% python3 -q
>>> import numpy as np
>>> from numpy import linalg as LA
>>> np.set_printoptions(suppress=True, linewidth=200)
>>> E = np.load("out16.npy")
>>> print(E)
[[ 3  0  1]
 [ 2  1  0]
 [ 1  0  1]
 [ 4  3  0]
 [ 4  4  3]
 [ 4  7  6]
 [ 5  8  5]
 [ 2  8  6]
 [ 0  9  3]
 [ 1  7  5]
 [-2  4  7]
 [-4  6  9]
 [-3  7  7]
 [-2  4  5]
 [-5  2  7]
 [-5  3  8]
 [-3  0  6]
 [-4  0  4]
 [-2  2  3]
 [ 0  5  6]
 [ 3  5  5]
 [ 4  3  4]
 [ 5  6  2]
 [ 2  5  3]]
>>> np.round(LA.norm(E, 1), 1), round(LA.norm(E, np.inf), 1)
(np.float64(106.0), np.float64(19.0))
>>> print(round(float(LA.norm(E[21], 1)), 1), round(LA.norm(E[21], np.inf), 1))
11.0 4.0
>>> D = LA.norm(E[:, None] - E[None], axis=-1)
>>> D.mean(axis=1).argmax()
np.int64(11)
>>> print(D.shape)
(24, 24)
>>> left, s, VT = LA.svd(E, full_matrices=False)
>>> np.round(np.cumsum(s ** 2) / np.sum(s ** 2), 1)
array([0.8, 1. , 1. ])
>>> np.round(VT @ VT.T, 1) + 0
array([[1., 0., 0.],
       [0., 1., 0.],
       [0., 0., 1.]])
>>> np.abs(left[:, 0]).round(6).argmax()
np.int64(11)
>>> print(np.allclose(left * s @ VT, E))
True
>>> (s > 1e-8).sum()
np.int64(3)
>>> s.round(1)
array([33. , 17.9,  6.5])
>>> Z = E[[9, 20]].astype(float)
>>> for _ in range(5):
...     idx = LA.norm(E[:, None] - Z, axis=-1).argmin(axis=1)
...     Z = np.array([E[idx == j].mean(axis=0) for j in range(2)])
... 
>>> idx
array([1, 1, 1, 1, 1, 1, 1, 0, 0, 0, 0, 0, 0, 0, 0, 0, 0, 0, 0, 0, 1, 1, 1, 1])
>>> np.bincount(idx)
array([13, 11])
>>> np.round(Z[1] - Z[0], 1)
array([ 5.4, -0.6, -3.1])
